>>> import numpy as np
>>> np.set_printoptions(precision=2, suppress=True, linewidth=120, sign=" ")
>>> W0 = np.load("sample3.npy")
>>> print(W0)
[[ 1  2  8]
 [ 0  1  4]
 [ 0  0  0]
 [ 0  1  4]
 [ 1  1  4]]
>>> left, sigma, Vh = np.linalg.svd(W0)
>>> print(np.argmax(sigma[:-1] / (sigma[1:] + 1e-6)) + 1)
2
>>> out = left[:, :2] @ np.diag(sigma[:2]) @ Vh[:2]
>>> print(np.round(np.abs(W0 - out).max(), 2))
0.0
>>> print(out.round(2) + 0)
[[ 1.  2.  8.]
 [ 0.  1.  4.]
 [ 0.  0.  0.]
 [ 0.  1.  4.]
 [ 1.  1.  4.]]
>>> left, sigma, Vh = np.linalg.svd(W0)
>>> V = Vh[:(sigma > 1e-8).sum()]
>>> rng = np.random.default_rng(191)
>>> x = W0[1] + -2 * W0[3] + rng.integers(2) * np.eye(3)[2]
>>> print(x)
[ 0. -1. -4.]
>>> print(np.round(V.T @ V, 2) + 0)
[[ 1.    0.    0.  ]
 [ 0.    0.06  0.24]
 [ 0.    0.24  0.94]]
>>> print(np.diag(V.T @ V))
[ 1.    0.06  0.94]
>>> print(np.linalg.matrix_rank(np.vstack([W0, x])))
2
>>> blk = np.stack([W0, 5 * W0, W0[::-1]])
>>> print(np.linalg.matrix_rank(blk))
[ 2  2  2]
>>> print(blk.sum(axis=0))
[[  7  13  52]
 [  0   7  28]
 [  0   0   0]
 [  0   7  28]
 [  7   8  32]]
>>> print(np.linalg.matrix_rank(blk.reshape(3, -1)))
2
>>> print(np.einsum("bij,cij->bc", blk, blk))
[[  121   605   104]
 [  605  3025   520]
 [  104   520   121]]
>>> print((blk @ W0.T).shape)
(3, 5, 5)
>>> print(blk.shape)
(3, 5, 3)
>>> print(np.argsort(-np.linalg.norm(W0, axis=0).round(6), kind="stable")[:3])
[ 2  1  0]
>>> print(np.linalg.matrix_rank(W0, rtol=0.1))
1
>>> print(np.linalg.cond(W0) > 100)
True
>>> print(np.linalg.lstsq(W0[:-1].T, W0[-1])[2])
2
>>> print(np.allclose(W0[:-1].T @ np.linalg.lstsq(W0[:-1].T, W0[-1])[0], W0[-1]))
True
>>> print(np.round(W0 @ np.linalg.pinv(W0) @ W0, 2) + 0)
[[ 1.  2.  8.]
 [ 0.  1.  4.]
 [ 0.  0.  0.]
 [ 0.  1.  4.]
 [ 1.  1.  4.]]
>>> mat = np.loadtxt("mat.csv", delimiter=",")
>>> print(mat)
[[ 4.19  0.94 -2.78  5.05]
 [ 3.76  1.48 -3.06  4.89]
 [ 4.97  0.86 -3.03  5.76]
 [ 4.23  0.93 -2.8   4.83]
 [ 4.03  1.17 -3.11  5.13]
 [ 4.17  0.99 -2.99  4.76]
 [ 4.14  0.7  -2.47  5.09]
 [ 3.67  0.78 -3.48  5.26]
 [-5.02 -4.14 -1.86  2.9 ]
 [-4.91 -4.32 -2.13  3.48]
 [-4.95 -3.81 -1.93  3.44]
 [-5.38 -4.52 -2.02  2.64]
 [-5.04 -4.02 -2.15  3.21]
 [-4.55 -3.59 -1.57  3.03]
 [-5.61 -4.46 -1.78  2.98]
 [-4.87 -4.27 -2.18  3.34]
 [-5.17 -2.96  2.21  2.85]
 [-5.06 -3.36  2.19  2.99]
 [-5.17 -3.05  2.44  2.83]
 [-5.27 -3.36  2.27  3.1 ]
 [-5.32 -2.78  1.97  3.19]
 [-4.84 -2.93  1.99  3.5 ]
 [-3.91 -3.25  2.56  3.11]
 [-5.2  -3.13  1.57  3.49]]
>>> x = np.array([-1, 1, -1, 1])
>>> y = mat @ x
>>> print(np.round(np.linalg.pinv(mat) @ mat, 2) + 0)
[[ 1.  0.  0.  0.]
 [ 0.  1.  0.  0.]
 [ 0.  0.  1.  0.]
 [ 0.  0.  0.  1.]]
>>> print(np.linalg.solve(mat.T @ mat, mat.T @ y))
[-1.  1. -1.  1.]
>>> y = y + 0.1 * rng.normal(size=24)
>>> print(y)
[ 4.53  5.78  4.63  4.42  5.27  4.61  4.13  5.86  5.7   6.07  6.48  5.31  6.29  5.52  5.89  6.11  2.99  2.6   2.54
  2.69  3.77  3.46  1.02  3.99]
>>> beta, *_ = np.linalg.lstsq(mat, y)
>>> print([round(float(np.linalg.norm(np.linalg.solve(mat.T @ mat + lam * np.eye(4), mat.T @ y))), 2) for lam in (0, 1, 10, 100)])
[2.1, 1.61, 1.09, 0.87]
>>> print(np.round(np.linalg.norm(y - mat @ beta), 2))
0.35
>>> print(np.round(mat.T @ (y - mat @ beta), 2) + 0)
[ 0.  0.  0.  0.]
>>> print(beta)
[-1.06  1.11 -1.01  1.02]
